$ ipython --no-banner

In [1]: import numpy as np

In [2]: from numpy import linalg as LA

In [3]: np.set_printoptions(precision=2, suppress=True, linewidth=100, sign=" ")

In [4]: def tidy(a):
   ...:     return np.round(a, 2) + 0
   ...: 

In [5]: data = np.load("block0.npy")

In [6]: print(data)
[[  5   6   7   8   9  10  11  12  13  14  15]
 [ 16  17  18  19  20  21  22  23  24  25  26]
 [ 27  28  29  30  31  32  33  34  35  36  37]
 [ 38  39  40  41  42  43  44  45  46  47  48]
 [ 49  50  51  52  53  54  55  56  57  58  59]
 [ 60  61  62  63  64  65  66  67  68  69  70]]

In [7]: print(np.unique(data.round(6), axis=0).shape)
(6, 11)

In [8]: print(np.allclose(data[:-1].T @ LA.lstsq(data[:-1].T, data[-1])[0], data[-1]))
True

In [9]: print(LA.lstsq(data[:-1].T, data[-1])[2])
2

In [10]: try:
    ...:     LA.inv(data)
    ...: except LA.LinAlgError as e:
    ...:     print(e)
    ...: 
Last 2 dimensions of the array must be square

In [11]: M2 = np.array([[9, -6, -8],
    ...:     [8, 9, 3],
    ...:     [6, 4, -6],
    ...:     [-7, -2, 5],
    ...:     [1, -4, -7],
    ...:     [-2, -3, 0],
    ...:     [-7, -2, -2],
    ...:     [-9, 7, 3],
    ...:     [4, 8, 8],
    ...:     [1, 9, 7],
    ...:     [-5, -3, -1]])

In [12]: print(M2.T @ data.T)
[[-126 -137 -148 -159 -170 -181]
 [ 217  404  591  778  965 1152]
 [ 114  136  158  180  202  224]]

In [13]: print(LA.matrix_rank(np.vstack([data, M2.T])))
5

In [14]: print(np.vstack([data, M2.T]).shape)
(9, 11)

In [15]: print(np.einsum("ij->j", data))
[ 195  201  207  213  219  225  231  237  243  249  255]

In [16]: print(np.einsum("ik,kj->ij", data, M2))
[[-126  217  114]
 [-137  404  136]
 [-148  591  158]
 [-159  778  180]
 [-170  965  202]
 [-181 1152  224]]

In [17]: print(np.einsum("ij,ij->i", data, data))
[  1210   4961  11374  20449  32186  46585]

In [18]: print(data @ M2)
[[-126  217  114]
 [-137  404  136]
 [-148  591  158]
 [-159  778  180]
 [-170  965  202]
 [-181 1152  224]]

In [19]: print(np.einsum("ik,kj->ji", data, M2))
[[-126 -137 -148 -159 -170 -181]
 [ 217  404  591  778  965 1152]
 [ 114  136  158  180  202  224]]

In [20]: rank = LA.matrix_rank(data)

In [21]: print(rank)
2

In [22]: N = LA.svd(data)[2][rank:].T

In [23]: print(LA.matrix_rank(data.T @ data), LA.matrix_rank(data @ data.T))
2 2

In [24]: print([int(LA.matrix_rank(data[:, :j + 1])) for j in range(11)])
[1, 2, 2, 2, 2, 2, 2, 2, 2, 2, 2]

In [25]: th = np.radians(15)

In [26]: R = np.eye(11)

In [27]: R[0, 0] = R[10, 10] = np.cos(th)

In [28]: R[0, 10], R[10, 0] = -np.sin(th), np.sin(th)

In [29]: print(tidy(R))
[[ 0.97  0.    0.    0.    0.    0.    0.    0.    0.    0.   -0.26]
 [ 0.    1.    0.    0.    0.    0.    0.    0.    0.    0.    0.  ]
 [ 0.    0.    1.    0.    0.    0.    0.    0.    0.    0.    0.  ]
 [ 0.    0.    0.    1.    0.    0.    0.    0.    0.    0.    0.  ]
 [ 0.    0.    0.    0.    1.    0.    0.    0.    0.    0.    0.  ]
 [ 0.    0.    0.    0.    0.    1.    0.    0.    0.    0.    0.  ]
 [ 0.    0.    0.    0.    0.    0.    1.    0.    0.    0.    0.  ]
 [ 0.    0.    0.    0.    0.    0.    0.    1.    0.    0.    0.  ]
 [ 0.    0.    0.    0.    0.    0.    0.    0.    1.    0.    0.  ]
 [ 0.    0.    0.    0.    0.    0.    0.    0.    0.    1.    0.  ]
 [ 0.26  0.    0.    0.    0.    0.    0.    0.    0.    0.    0.97]]

In [30]: M2 = data @ R.T

In [31]: print(np.allclose(LA.norm(data, axis=1), LA.norm(M2, axis=1)))
True

In [32]: print(tidy(LA.svd(data, compute_uv=False)), tidy(LA.svd(M2, compute_uv=False)))
[ 341.52   11.48    0.      0.      0.      0.  ] [ 341.52   11.48    0.      0.      0.      0.  ]

In [33]: print(np.argsort(-LA.norm(data, axis=0).round(6), kind="stable")[:3])
[ 10   9   8]

In [34]: print(tidy(LA.norm(data, 2) / LA.norm(data)))
1.0

In [35]: W0 = np.loadtxt("w.csv", delimiter=",")

In [36]: print(W0)
[[-0.5   1.8  -1.3   0.5   0.3   0.   -0.9  -0.8  -0.4  -2.08 -2.1  -1.1  -0.8 ]
 [ 1.    1.6  -1.5  -1.4  -0.5   0.   -0.6  -1.3  -1.4  -0.57  0.7  -0.3   1.6 ]
 [ 0.2   1.2  -0.8   1.6  -1.9  -1.    0.8   0.5  -0.5  -0.64 -1.1  -0.3   1.2 ]
 [-2.1  -1.   -0.3   0.8   0.7   0.6  -0.3   0.    1.    1.96  1.7   0.9  -0.6 ]
 [-0.7  -0.8  -0.1   0.   -0.3   1.7   2.1  -0.7  -0.7   1.8  -0.1   0.9  -1.2 ]
 [ 0.   -1.1  -1.4   0.2   0.8  -0.5  -1.5   0.8  -2.6  -1.57  0.1  -0.8  -0.2 ]
 [-1.3   0.3  -0.7   0.   -1.7  -0.2  -0.9   1.5   0.8  -0.04 -1.1  -0.1   0.2 ]
 [ 0.3  -0.3   1.4   0.6  -1.    0.9  -0.6   0.    0.9   0.29 -0.2   0.1   0.4 ]
 [ 0.1  -0.3   1.2  -1.4  -0.1   0.8   1.1  -0.5  -0.4  -3.42  0.3  -1.7  -1.  ]
 [ 0.8  -0.5  -0.6  -0.5   0.7  -0.7   2.1  -0.3   1.4   1.91  0.6   1.    0.2 ]
 [-0.4   0.3   1.4   1.   -0.1   0.6   1.1  -0.7   1.8   2.79  0.8   1.4   1.3 ]
 [ 0.7  -1.3  -0.3  -0.4  -0.7  -1.2   1.4  -1.3   0.   -2.37  0.2  -1.1  -0.3 ]
 [ 0.4   1.8   0.8   0.1   1.2  -0.7  -0.6  -1.5   0.1  -0.43  1.2  -0.2   0.7 ]
 [ 0.7   0.5   0.7  -0.5  -1.8   1.    0.8  -1.7   0.5   2.74 -0.6   1.4   2.  ]
 [ 0.7  -0.5  -1.7  -1.6  -0.1  -0.8  -0.7  -0.1   2.6  -0.76  0.2  -0.4   0.3 ]
 [-0.6  -0.2   0.7   0.4   0.7   1.5  -0.9   1.6   0.8  -0.72 -0.7  -0.4   1.7 ]
 [-1.   -0.3   0.1   1.6  -1.7   1.8   2.7  -0.4  -0.4  -0.79 -0.2  -0.5   1.  ]
 [ 0.2  -0.4  -1.4  -0.3   0.1   0.3  -0.4  -0.2   1.5  -1.84  0.   -1.   -0.2 ]
 [ 0.3   0.6   0.9   0.8  -0.7  -1.1  -1.9  -0.6  -0.6   0.08  0.6   0.   -1.5 ]
 [-0.2   1.6   0.8  -1.8  -0.2  -0.1   0.2  -1.   -0.2   2.01  0.4   1.    0.1 ]
 [ 0.1  -0.4  -0.8  -0.8   1.5  -0.2   0.3   0.3  -0.8   0.5   0.7   0.3  -1.6 ]
 [ 0.5   0.3  -0.8  -0.2   0.7  -0.2  -0.5  -0.5   1.    1.05 -1.5   0.5  -0.7 ]
 [ 0.7   1.5   1.3   1.1   0.4  -0.3   1.1   1.5  -0.6   0.21 -0.1   0.1  -0.3 ]
 [-0.4   0.1  -0.4  -0.6   0.    0.2   0.5   0.   -0.1   1.58  1.8   0.9  -0.8 ]
 [ 0.3  -0.8  -1.3   0.7   0.4  -1.    1.5   0.5   0.2   1.7  -0.8   0.8   0.3 ]
 [ 0.9   0.5   0.7   0.3   0.3   1.   -0.3  -1.    0.6  -3.2   0.5  -1.6   0.8 ]
 [ 0.1   0.5  -1.4   0.7  -1.5   1.1   0.   -0.6  -0.3  -2.95  0.5  -1.5   1.8 ]
 [ 0.6  -0.5  -1.7  -1.2  -0.6  -1.4   0.3  -0.3   0.4  -0.65 -1.1  -0.3   1.5 ]
 [ 1.   -0.8  -1.4   0.3  -0.2  -0.8  -1.7  -1.1   0.5  -0.77  1.4  -0.4  -0.1 ]
 [ 0.3  -0.8  -0.7  -0.5  -0.4  -0.3   1.   -2.7   2.2   0.14 -0.8   0.   -0.5 ]
 [-1.7   0.3   1.    0.2  -0.5  -1.8  -2.1   0.   -0.1   0.64  0.7   0.3  -1.6 ]
 [-0.5   0.9   0.3   0.2   0.5  -0.8   0.6  -0.1   1.    3.   -0.9   1.5  -1.9 ]
 [-0.2   1.9  -1.4  -0.7   0.3   0.3  -1.8   0.6  -0.8   0.36 -0.9   0.2  -0.1 ]
 [-1.6   0.1  -0.7   0.8  -1.4  -1.3   1.9  -0.3   0.4  -3.08  1.8  -1.6   0.9 ]
 [-3.3  -1.4   0.9   0.2  -1.5  -0.4   1.    0.5  -0.7   0.71 -1.6   0.3   0.  ]]

In [37]: vec = np.array([-3, -3, -1, 1, -3, 3, 0, -1, 1, -2, -1, -2, 1])

In [38]: y = W0 @ vec

In [39]: print(tidy(LA.lstsq(W0, y)[0]))
[-3. -3. -1.  1. -3.  3.  0. -1.  1. -2. -1. -2.  1.]

In [40]: rng = np.random.default_rng(84041)

In [41]: y = y + 0.3 * rng.normal(size=35)

In [42]: print(tidy(y))
[  4.97  -4.23   4.05   3.32   3.38   2.06   9.27   5.59   9.65  -9.1   -3.21   7.54 -10.1    0.63
   3.08   8.27  19.77   9.51  -6.19 -11.97  -9.33  -5.19 -11.68  -6.88  -5.02   8.71  18.81   2.8
   1.58   7.08  -4.96 -14.43  -6.18  16.16  14.77]

In [43]: c, *_ = LA.lstsq(W0, y)

In [44]: print(tidy(LA.norm(y - W0 @ c)))
1.44

In [45]: print([round(float(LA.norm(LA.solve(W0.T @ W0 + lam * np.eye(13), W0.T @ y))), 2) for lam in (0, 1, 10, 100)])
[7.67, 6.83, 5.66, 2.53]

In [46]: print(tidy(W0.T @ (y - W0 @ c)))
[ 0.  0.  0.  0.  0.  0.  0.  0.  0.  0.  0.  0.  0.]

In [47]: cent = W0[[8, 18]].astype(float)

In [48]: for _ in range(4):
    ...:     lab = LA.norm(W0[:, None] - cent, axis=-1).argmin(axis=1)
    ...:     cent = np.array([W0[lab == j].mean(axis=0) for j in range(2)])
    ...: 

In [49]: print(lab)
[ 0  1  1  1  1  0  1  1  0  1  1  0  1  1  1  1  0  0  1  1  1  1  1  1  1  0  0  1  1  1  1  1  1
  0  1]

In [50]: print(tidy(cent[1] - cent[0]))
[-0.01  0.24  0.35 -0.29  0.26 -0.41 -0.41  0.26  0.51  3.09 -0.15  1.56 -0.2 ]

In [51]: print(np.abs(cent[1] - cent[0]).argmax())
9

In [52]: cen = W0 - W0.mean(axis=0)

In [53]: evecs = LA.svd(cen)[2][:12]

In [54]: M2 = cen - cen @ evecs.T @ evecs

In [55]: print(tidy(M2.std(axis=0)))
[ 0.    0.    0.    0.    0.    0.    0.    0.    0.    0.01  0.    0.03  0.  ]

In [56]: print(tidy((cen @ evecs.T).std(axis=0)))
[ 2.02  1.41  1.26  1.14  1.08  0.96  0.88  0.87  0.79  0.66  0.64  0.49]

In [57]: print(tidy(np.cov(cen @ evecs.T, rowvar=False)))
[[ 4.22  0.    0.    0.    0.    0.    0.    0.    0.    0.    0.    0.  ]
 [ 0.    2.05  0.    0.    0.    0.    0.    0.    0.    0.    0.    0.  ]
 [ 0.    0.    1.63  0.    0.    0.    0.    0.    0.    0.    0.    0.  ]
 [ 0.    0.    0.    1.33  0.    0.    0.    0.    0.    0.    0.    0.  ]
 [ 0.    0.    0.    0.    1.2   0.    0.    0.    0.    0.    0.    0.  ]
 [ 0.    0.    0.    0.    0.    0.94  0.    0.    0.    0.    0.    0.  ]
 [ 0.    0.    0.    0.    0.    0.    0.8   0.    0.    0.    0.    0.  ]
 [ 0.    0.    0.    0.    0.    0.    0.    0.78  0.    0.    0.    0.  ]
 [ 0.    0.    0.    0.    0.    0.    0.    0.    0.64  0.    0.    0.  ]
 [ 0.    0.    0.    0.    0.    0.    0.    0.    0.    0.45  0.    0.  ]
 [ 0.    0.    0.    0.    0.    0.    0.    0.    0.    0.    0.42  0.  ]
 [ 0.    0.    0.    0.    0.    0.    0.    0.    0.    0.    0.    0.25]]

In [58]: print(tidy(np.diag(evecs.T @ evecs)))
[ 1.   1.   1.   1.   1.   1.   1.   1.   1.   0.8  1.   0.2  1. ]

In [59]: print(LA.norm(M2, axis=1).round(6).argmax())
23

In [60]: print(W0.shape)
(35, 13)

In [61]: np.zeros(35, 13)
---------------------------------------------------------------------------
TypeError                                 Traceback (most recent call last)
Cell In[61], line 1
----> 1 np.zeros(35, 13)

TypeError: Cannot interpret '13' as a data type

In [62]: print(np.count_nonzero(W0))
439

In [63]: print(np.abs(W0).max())
3.42

In [64]: print(tidy(LA.norm(W0)))
22.6

In [65]: print(np.unravel_index(np.abs(W0).argmax(), W0.shape))
(np.int64(8), np.int64(9))

In [66]: U, sv, VT = LA.svd(W0, full_matrices=False)

In [67]: print(np.abs(U[:, 0]).round(6).argmax())
26

In [68]: print(tidy(np.cumsum(sv ** 2) / np.sum(sv ** 2)))
[ 0.28  0.42  0.53  0.62  0.7   0.77  0.83  0.88  0.92  0.95  0.98  1.    1.  ]

In [69]: F = np.load("arr.npy")

In [70]: print(F)
[[ 0.3  0.1 -0.6  0.6 -0.2  1.2]
 [ 0.9  0.7  0.2  2.1 -0.6  1.1]
 [-0.5 -0.6 -0.1  1.9 -1.7 -0.5]
 [ 0.8 -1.5 -0.9  0.9  1.   1.9]
 [ 1.1 -0.3  0.6  0.3 -1.6 -0.8]
 [-1.9 -0.7 -1.4 -0.7 -1.4 -0.9]]

In [71]: cen = W0 - W0.mean(axis=1)
---------------------------------------------------------------------------
ValueError                                Traceback (most recent call last)
Cell In[71], line 1
----> 1 cen = W0 - W0.mean(axis=1)

ValueError: operands could not be broadcast together with shapes (35,13) (35,) 

In [72]: cen = W0 - W0.mean(axis=0)

In [73]: U, sv, VT = LA.svd(cen, full_matrices=False)

In [74]: print(np.abs(VT[0]).argmax())
9

In [75]: print(LA.matrix_rank(cen))
13

In [76]: print(tidy(np.abs(VT[-1])))
[ 0.02  0.    0.01  0.02  0.    0.01  0.01  0.01  0.01  0.45  0.01  0.89  0.  ]

In [77]: print(tidy(VT[0] * np.sign(VT[0, np.abs(VT[0]).argmax()])))
[-0.1  -0.01  0.17  0.    0.07  0.01  0.12  0.02  0.12  0.85 -0.03  0.43 -0.13]

In [78]: print(tidy(cen.mean(axis=0)))
[ 0.  0.  0.  0.  0.  0.  0.  0.  0.  0.  0.  0.  0.]

In [79]: print((np.sign(U[:, 0]) == np.sign(U[0, 0])).astype(int))
[ 1  1  1  0  0  1  1  0  1  0  0  1  1  0  1  1  1  1  0  0  0  0  0  0  0  1  1  1  1  0  0  0  0
  1  0]
